In [1]: import numpy as np

In [2]: from numpy import linalg as LA

In [3]: np.set_printoptions(precision=2, suppress=True, linewidth=120, legacy="1.25")

In [4]: W0 = np.loadtxt("mat.csv", delimiter=",")

In [5]: W0
Out[5]: 
array([[ 4. , -2. , -3. , 32. ],
       [-0.4, -0.9,  1.5, -0.4],
       [ 1.5, -0.3,  0.4, -0.5],
       [-0.3,  0.6, -0.3,  0.4],
       [-1.7, -0.7,  1.6,  0.3],
       [-0.8,  0.6,  0.5, -2.8],
       [ 2.7, -0.2, -0.7,  1.1],
       [-0.8, -0.3,  1.2,  0.5],
       [-1.8,  1.3, -0.9, -0.2],
       [ 1.8,  0.7,  0.4, -0.4],
       [-0.7, -0.4,  0.1, -0.2],
       [ 0.4, -1. ,  0.1,  0.3],
       [-2. ,  0.8,  0.7, -0.2],
       [ 0.2, -2.1,  0.6,  0.7],
       [ 0.3,  2.3,  0. , -0.5],
       [ 0.8,  0.6, -0.8, -0.4],
       [ 1.6, -0.6, -0.3, -0.1],
       [ 1.4,  1.9, -1. , -0.8],
       [-0.5,  1. ,  0. ,  0.5],
       [ 0. ,  0. , -2.3,  0.8],
       [ 2.3,  0.8, -0.1,  0. ],
       [ 0.5,  0.3, -2. , -0.1],
       [ 1.1,  1.1, -1.1,  0.9],
       [ 0.1,  0.2, -1.4,  0.4],
       [ 0.3,  0.5, -1. ,  0.5]])

In [6]: cen = W0 - W0.mean(axis=0)

In [7]: Uu, sv, Vh = LA.svd(cen, full_matrices=False)

In [8]: np.abs(Vh[-1])
Out[8]: array([0.2 , 0.66, 0.72, 0.09])

In [9]: np.round(cen.mean(axis=0), 2) + 0
Out[9]: array([0., 0., 0., 0.])

In [10]: np.abs(Vh[0]).argmax()
Out[10]: 3

In [11]: round((sv ** 2).sum() ** 2 / (sv ** 4).sum(), 2)
Out[11]: 1.16

In [12]: sv
Out[12]: array([32.03,  6.38,  5.06,  3.49])

In [13]: (np.sign(Uu[:, 0]) == np.sign(Uu[0, 0])).astype(int)
Out[13]: array([1, 0, 0, 0, 0, 0, 1, 0, 0, 0, 0, 0, 0, 0, 0, 0, 0, 0, 0, 0, 0, 0, 0, 0, 0])

In [14]: np.searchsorted(np.cumsum(sv ** 2) / (sv ** 2).sum(), 0.9) + 1
Out[14]: 1

In [15]: cen = W0 - W0.mean(axis=0)

In [16]: V = LA.svd(cen)[2][:1]

In [17]: Y = cen - cen @ V.T @ V

In [18]: np.round(LA.norm(Y) / LA.norm(cen), 2)
Out[18]: 0.27

In [19]: np.cov(cen @ V.T, rowvar=False)
Out[19]: array(42.76)

In [20]: LA.norm(Y, axis=1).round(6).argmax()
Out[20]: 4

In [21]: basis = W0[[18, 9]].astype(float)

In [22]: for _ in range(6):
    ...:     lab = LA.norm(W0[:, None] - basis, axis=-1).argmin(axis=1)
    ...:     basis = np.array([W0[lab == j].mean(axis=0) for j in range(2)])
    ...: 

In [23]: lab
Out[23]: array([0, 1, 1, 1, 1, 1, 1, 1, 1, 1, 1, 1, 1, 1, 1, 1, 1, 1, 1, 1, 1, 1, 1, 1, 1])

In [24]: basis
Out[24]: 
array([[ 4.  , -2.  , -3.  , 32.  ],
       [ 0.25,  0.26, -0.2 , -0.01]])

In [25]: vec = np.array([5, 2, 5, 4])

In [26]: rhs = W0 @ vec

In [27]: np.round(LA.pinv(W0) @ W0, 2) + 0
Out[27]: 
array([[1., 0., 0., 0.],
       [0., 1., 0., 0.],
       [0., 0., 1., 0.],
       [0., 0., 0., 1.]])

In [28]: LA.solve(W0.T @ W0, W0.T @ rhs)
Out[28]: array([5., 2., 5., 4.])

In [29]: rng = np.random.default_rng(598834)

In [30]: rhs = rhs + 0.3 * rng.normal(size=25)

In [31]: rhs
Out[31]: 
array([128.92,   2.33,   7.39,  -0.48,  -0.87, -11.45,  13.55,   3.84, -11.4 ,  10.61,  -4.37,   1.6 ,  -6.02,   2.25,
         4.28,  -0.25,   4.94,   2.48,   1.24,  -8.  ,  12.69,  -7.54,   6.43,  -3.81,  -0.7 ])

In [32]: coef, *_ = LA.lstsq(W0, rhs)

In [33]: np.round(W0.T @ (rhs - W0 @ coef), 2) + 0
Out[33]: array([0., 0., 0., 0.])

In [34]: [round(float(LA.norm(LA.solve(W0.T @ W0 + lam * np.eye(4), W0.T @ rhs))), 2) for lam in (0, 1, 10, 100)]
Out[34]: [8.33, 7.92, 5.93, 3.79]

In [35]: coef.round()
Out[35]: array([5., 2., 5., 4.])

In [36]: coef
Out[36]: array([4.98, 2.03, 4.95, 4.  ])

In [37]: feats = np.array([[8.0, 16.0, -2.0],
    ...:     [-1.1, -0.1, 0.6],
    ...:     [-0.9, -1.3, 1.4],
    ...:     [-2.0, 0.7, -0.3],
    ...:     [1.3, 0.6, 0.3],
    ...:     [1.9, -0.2, 1.7],
    ...:     [-0.1, -0.8, 0.9],
    ...:     [0.6, 0.5, -2.0],
    ...:     [-0.2, 1.2, -0.2],
    ...:     [0.3, 1.5, -0.8],
    ...:     [0.4, 1.0, 1.0],
    ...:     [-0.4, 0.6, 0.6],
    ...:     [0.6, 0.3, 0.5]])

In [38]: hat = feats @ LA.solve(feats.T @ feats, feats.T)

In [39]: hat @ feats[:, 0]
Out[39]: array([ 8. , -1.1, -0.9, -2. ,  1.3,  1.9, -0.1,  0.6, -0.2,  0.3,  0.4, -0.4,  0.6])

In [40]: np.diag(hat)
Out[40]: array([0.97, 0.14, 0.16, 0.42, 0.08, 0.44, 0.06, 0.38, 0.05, 0.05, 0.13, 0.1 , 0.03])

In [41]: cov = np.cov(feats, rowvar=False)

In [42]: np.polyfit(feats[:, 2], feats[:, 1], 1)
Out[42]: array([-2.37,  1.85])

In [43]: feats.std(axis=0)
Out[43]: array([2.34, 4.24, 1.12])

In [44]: cov
Out[44]: 
array([[ 5.92,  9.69, -1.32],
       [ 9.69, 19.49, -3.21],
       [-1.32, -3.21,  1.36]])

In [45]: np.argsort(-feats.std(axis=0).round(6), kind="stable")
Out[45]: array([1, 0, 2])

In [46]: np.median(feats, axis=0)
Out[46]: array([0.3, 0.6, 0.5])

In [47]: cov.shape
Out[47]: (3, 3)

In [48]: LA.norm(cov, axis=1).argmax()
Out[48]: 1

In [49]: round(float(LA.norm(cov[2], 1)), 2), round(LA.norm(cov[2], np.inf), 2)
Out[49]: (5.88, 3.21)

In [50]: round(float(LA.norm(cov[2] - cov[1])), 2)
Out[50]: 25.64

In [51]: basis = np.array([[-0.2, 0.1, -1.9, -2.2],
    ...:     [1.5, 0.1, 1.2, -0.2],
    ...:     [0.1, -3.6, -0.7, -1.0]])

In [52]: A = np.array([[4, 3, -4],
    ...:     [2, -5, -4],
    ...:     [-1, 3, -4],
    ...:     [2, -5, -3],
    ...:     [4, 3, -1],
    ...:     [-2, 3, 4],
    ...:     [0, -4, 4],
    ...:     [2, -2, 5],
    ...:     [-1, -4, -2],
    ...:     [-1, 1, -1],
    ...:     [-4, -3, 4],
    ...:     [3, 4, -1],
    ...:     [4, -5, 1],
    ...:     [-5, 3, 0],
    ...:     [-2, 4, 0],
    ...:     [-5, 5, -1],
    ...:     [-3, 0, -5],
    ...:     [-4, 5, -3],
    ...:     [-4, -2, 0],
    ...:     [-4, -1, -4],
    ...:     [4, -3, 5],
    ...:     [4, 3, 1],
    ...:     [0, 5, 2],
    ...:     [-4, -4, -1],
    ...:     [-3, -2, 1],
    ...:     [-2, -2, 5],
    ...:     [5, 2, 2],
    ...:     [2, -2, 3]]) @ basis + 0.05 * rng.normal(size=(28, 4))

In [53]: A
Out[53]: 
array([[  3.32,  15.03,  -1.17,  -5.39],
       [ -8.33,  14.04,  -6.95,   0.66],
       [  4.3 ,  14.63,   8.38,   5.61],
       [ -8.24,  10.47,  -7.67,  -0.34],
       [  3.49,   4.28,  -3.22,  -8.4 ],
       [  5.27, -14.28,   4.54,  -0.23],
       [ -5.56, -14.78,  -7.66,  -3.27],
       [ -2.97, -18.  ,  -9.71,  -9.02],
       [ -6.04,   6.67,  -1.5 ,   5.04],
       [  1.53,   3.63,   3.79,   2.93],
       [ -3.32, -15.03,   1.15,   5.31],
       [  5.32,   4.25,  -0.16,  -6.48],
       [ -8.17,  -3.74, -14.36,  -8.81],
       [  5.64,  -0.22,  13.09,  10.39],
       [  6.34,   0.19,   8.65,   3.61],
       [  8.39,   3.61,  16.28,  11.  ],
       [  0.12,  17.68,   9.21,  11.66],
       [  7.87,  10.9 ,  15.63,  10.86],
       [ -2.15,  -0.6 ,   5.24,   9.24],
       [ -1.17,  14.04,   9.17,  13.09],
       [ -4.88, -17.91, -14.72, -13.03],
       [  3.78,  -2.93,  -4.76, -10.39],
       [  7.69,  -6.72,   4.62,  -3.01],
       [ -5.33,   2.79,   3.48,  10.64],
       [ -2.4 ,  -4.1 ,   2.52,   6.05],
       [ -2.12, -18.39,  -2.03,  -0.24],
       [  2.2 ,  -6.65,  -8.49, -13.4 ],
       [ -3.12, -10.81,  -8.31,  -6.96]])

In [54]: blk = np.stack([W0, 3 * W0, W0[::-1]])

In [55]: np.einsum("bij,cij->bc", blk, blk)
Out[55]: 
array([[ 1152.24,  3456.72,    15.53],
       [ 3456.72, 10370.16,    46.59],
       [   15.53,    46.59,  1152.24]])

In [56]: (blk @ W0.T).shape
Out[56]: (3, 25, 25)

In [57]: LA.matrix_rank(blk)
Out[57]: array([4, 4, 4])

In [58]: LA.norm(blk, axis=(1, 2))
Out[58]: array([ 33.94, 101.83,  33.94])

In [59]: Y = np.c_[A[:, :2] @ np.array([[1, 0], [2, 0]]), np.array([3, -3, 1, 1, -2, -3, 4, -2, -5, 5, -2, -2, -5, 0, 1, 1, 0, 1, 0, 3, -5, -1, 3, 5, 1, 1, -4, 5])]

In [60]: Y
Out[60]: 
array([[ 33.37,   0.  ,   3.  ],
       [ 19.76,   0.  ,  -3.  ],
       [ 33.57,   0.  ,   1.  ],
       [ 12.71,   0.  ,   1.  ],
       [ 12.06,   0.  ,  -2.  ],
       [-23.28,   0.  ,  -3.  ],
       [-35.12,   0.  ,   4.  ],
       [-38.97,   0.  ,  -2.  ],
       [  7.29,   0.  ,  -5.  ],
       [  8.79,   0.  ,   5.  ],
       [-33.38,   0.  ,  -2.  ],
       [ 13.82,   0.  ,  -2.  ],
       [-15.65,   0.  ,  -5.  ],
       [  5.19,   0.  ,   0.  ],
       [  6.72,   0.  ,   1.  ],
       [ 15.61,   0.  ,   1.  ],
       [ 35.48,   0.  ,   0.  ],
       [ 29.68,   0.  ,   1.  ],
       [ -3.34,   0.  ,   0.  ],
       [ 26.91,   0.  ,   3.  ],
       [-40.69,   0.  ,  -5.  ],
       [ -2.07,   0.  ,  -1.  ],
       [ -5.74,   0.  ,   3.  ],
       [  0.25,   0.  ,   5.  ],
       [-10.61,   0.  ,   1.  ],
       [-38.9 ,   0.  ,   1.  ],
       [-11.09,   0.  ,  -4.  ],
       [-24.75,   0.  ,   5.  ]])

In [61]: LA.matrix_rank(np.c_[A, Y])
Out[61]: 5

In [62]: d = LA.norm(A[:, None] - A[None], axis=-1)

In [63]: np.flatnonzero(d[18] < d.mean() / 2)
Out[63]: array([ 9, 14, 18, 23, 24])

In [64]: d[:5, :5]
Out[64]: 
array([[ 0.  , 14.38, 14.6 , 14.91, 11.35],
       [14.38,  0.  , 20.48,  3.78, 18.19],
       [14.6 , 20.48,  0.  , 21.63, 20.94],
       [14.91,  3.78, 21.63,  0.  , 16.15],
       [11.35, 18.19, 20.94, 16.15,  0.  ]])

In [65]: Uu, sv, Vh = LA.svd(A)

In [66]: np.argmax(sv[:-1] / (sv[1:] + 1e-6)) + 1
Out[66]: 3

In [67]: Y = Uu[:, :3] @ np.diag(sv[:3]) @ Vh[:3]

In [68]: round(float(LA.norm(A - Y) / LA.norm(A)), 2)
Out[68]: 0.0

In [69]: LA.matrix_rank(Y)
Out[69]: 3

In [70]: np.round(np.abs(A - Y).max(), 2)
Out[70]: 0.06

In [71]: LA.matrix_rank(A, rtol=0.05)
Out[71]: 3

In [72]: K = np.load("layer17.npy")

In [73]: K
Out[73]: 
array([[ 0.27, -0.73, -0.41,  0.41, -0.24],
       [-0.73,  0.27, -0.41,  0.41, -0.24],
       [-0.41, -0.41,  0.77,  0.23, -0.14],
       [ 0.41,  0.41,  0.23,  0.77,  0.14],
       [-0.24, -0.24, -0.14,  0.14,  0.92]])

In [74]: vec = np.array([3, 0, 0, 3, 1])

In [75]: 5 - LA.matrix_rank(K - np.eye(5), tol=1e-8)
Out[75]: 4

In [76]: np.sort(np.abs(np.degrees(np.angle(LA.eigvals(K)))))
Out[76]: array([  0.,   0.,   0.,   0., 180.])

In [77]: LA.inv(K)
Out[77]: 
array([[ 0.27, -0.73, -0.41,  0.41, -0.24],
       [-0.73,  0.27, -0.41,  0.41, -0.24],
       [-0.41, -0.41,  0.77,  0.23, -0.14],
       [ 0.41,  0.41,  0.23,  0.77,  0.14],
       [-0.24, -0.24, -0.14,  0.14,  0.92]])

In [78]: round(LA.det(K), 2)
Out[78]: -1.0

In [79]: round(LA.det(K.T), 2)
Out[79]: -1.0

In [80]: np.poly(K)
Out[80]: array([ 1., -3.,  2.,  2., -3.,  1.])

In [81]: np.einsum("ij,ji->", K, K)
Out[81]: 5.0

In [82]: np.kron(np.eye(2, dtype=int), K)
Out[82]: 
array([[ 0.27, -0.73, -0.41,  0.41, -0.24,  0.  , -0.  , -0.  ,  0.  , -0.  ],
       [-0.73,  0.27, -0.41,  0.41, -0.24, -0.  ,  0.  , -0.  ,  0.  , -0.  ],
       [-0.41, -0.41,  0.77,  0.23, -0.14, -0.  , -0.  ,  0.  ,  0.  , -0.  ],
       [ 0.41,  0.41,  0.23,  0.77,  0.14,  0.  ,  0.  ,  0.  ,  0.  ,  0.  ],
       [-0.24, -0.24, -0.14,  0.14,  0.92, -0.  , -0.  , -0.  ,  0.  ,  0.  ],
       [ 0.  , -0.  , -0.  ,  0.  , -0.  ,  0.27, -0.73, -0.41,  0.41, -0.24],
       [-0.  ,  0.  , -0.  ,  0.  , -0.  , -0.73,  0.27, -0.41,  0.41, -0.24],
       [-0.  , -0.  ,  0.  ,  0.  , -0.  , -0.41, -0.41,  0.77,  0.23, -0.14],
       [ 0.  ,  0.  ,  0.  ,  0.  ,  0.  ,  0.41,  0.41,  0.23,  0.77,  0.14],
       [-0.  , -0.  , -0.  ,  0.  ,  0.  , -0.24, -0.24, -0.14,  0.14,  0.92]])

In [83]: LA.eigvals(K)
Out[83]: array([ 1., -1.,  1.,  1.,  1.])

In [84]: np.round(LA.det(K[::-1]), 2)
Out[84]: -1.0

In [85]: w, V = LA.eig(K)

In [86]: w
Out[86]: array([ 1., -1.,  1.,  1.,  1.])

In [87]: np.sort(LA.eigvals(LA.inv(K)))
Out[87]: array([-1.,  1.,  1.,  1.,  1.])

In [88]: np.round(K @ K.T, 2) + 0
Out[88]: 
array([[1., 0., 0., 0., 0.],
       [0., 1., 0., 0., 0.],
       [0., 0., 1., 0., 0.],
       [0., 0., 0., 1., 0.],
       [0., 0., 0., 0., 1.]])

In [89]: LA.pinv(K)
Out[89]: 
array([[ 0.27, -0.73, -0.41,  0.41, -0.24],
       [-0.73,  0.27, -0.41,  0.41, -0.24],
       [-0.41, -0.41,  0.77,  0.23, -0.14],
       [ 0.41,  0.41,  0.23,  0.77,  0.14],
       [-0.24, -0.24, -0.14,  0.14,  0.92]])

In [90]: np.round(K[:, 1] @ K[:, 2], 2)
Out[90]: -0.0

In [91]: LA.norm(K, axis=0)
Out[91]: array([1., 1., 1., 1., 1.])

In [92]: mat = np.load("data.npy")

In [93]: mat
Out[93]: 
array([[ 2,  0,  2,  1,  2],
       [ 0,  0,  2,  1,  1],
       [ 0,  0, -2, -2,  1],
       [ 0,  0,  0,  2, -1],
       [ 0,  0,  0,  0, -2]])

In [94]: LA.cond(mat) > 100
Out[94]: True

In [95]: np.argsort(-LA.norm(mat, axis=0).round(6), kind="stable")[:3]
Out[95]: array([2, 4, 3])

In [96]: LA.matrix_rank(mat, rtol=0.1)
Out[96]: 4

In [97]: X = np.load("run6.npy")

In [98]: X
Out[98]: 
array([[  0,  -5,  -3],
       [  5,   0, -13],
       [  3,  13,   0]])

In [99]: W1 = np.array([[-6, 5, -6, -1, 7], [-1, 7, 3, 2, -3], [-7, -6, 7, 6, 5]])

In [100]: coef = np.array([-2, 0, 2, 2, 2])

In [101]: hid = np.maximum(X @ W1 + coef, 0)

In [102]: (hid > 0).mean(axis=0)
Out[102]: array([0.67, 0.67, 0.33, 0.33, 0.33])

In [103]: hid
Out[103]: 
array([[ 24,   0,   0,   0,   2],
       [ 59, 103,   0,   0,   0],
       [  0, 106,  23,  25,   0]])

In [104]: basis = np.array([[-9, 9, -7], [2, 9, 8], [4, 4, 9], [-4, -8, -6], [-5, -1, 5]])

In [105]: hid @ basis
Out[105]: 
array([[-226,  214, -158],
       [-325, 1458,  411],
       [ 204,  846,  905]])

In [106]: (hid @ basis).round(6).argmax(axis=1)
Out[106]: array([1, 1, 2])

In [107]: Y = np.array([[3, 5, 0, 0, 7],
     ...:     [7, 3, 3, 3, 8],
     ...:     [7, 5, 0, 6, 5],
     ...:     [2, 0, 0, 5, 3],
     ...:     [0, 8, 7, 4, 2]])

In [108]: arr = Y - Y.T

In [109]: arr
Out[109]: 
array([[ 0, -2, -7, -2,  7],
       [ 2,  0, -2,  3,  0],
       [ 7,  2,  0,  6, -2],
       [ 2, -3, -6,  0, -1],
       [-7,  0,  2,  1,  0]])

In [110]: # null space of dimension 1

In [111]: r = LA.matrix_rank(arr)

In [112]: r
Out[112]: 4

In [113]: ns = LA.svd(arr)[2][r:].T

In [114]: [int(LA.matrix_rank(arr[:i])) for i in range(1, len(arr) + 1)]
Out[114]: [1, 2, 3, 4, 4]

In [115]: [int(LA.matrix_rank(arr[:, :j + 1])) for j in range(5)]
Out[115]: [1, 2, 3, 4, 4]

In [116]: ns @ ns.T
Out[116]: 
array([[ 0.02, -0.12,  0.06,  0.03,  0.04],
       [-0.12,  0.7 , -0.36, -0.16, -0.2 ],
       [ 0.06, -0.36,  0.18,  0.08,  0.1 ],
       [ 0.03, -0.16,  0.08,  0.03,  0.05],
       [ 0.04, -0.2 ,  0.1 ,  0.05,  0.06]])

In [117]: np.allclose(arr @ ns, 0)
Out[117]: True

In [118]: [int(LA.matrix_rank(np.delete(arr, i, axis=0))) for i in range(5)]
Out[118]: [4, 4, 4, 4, 4]
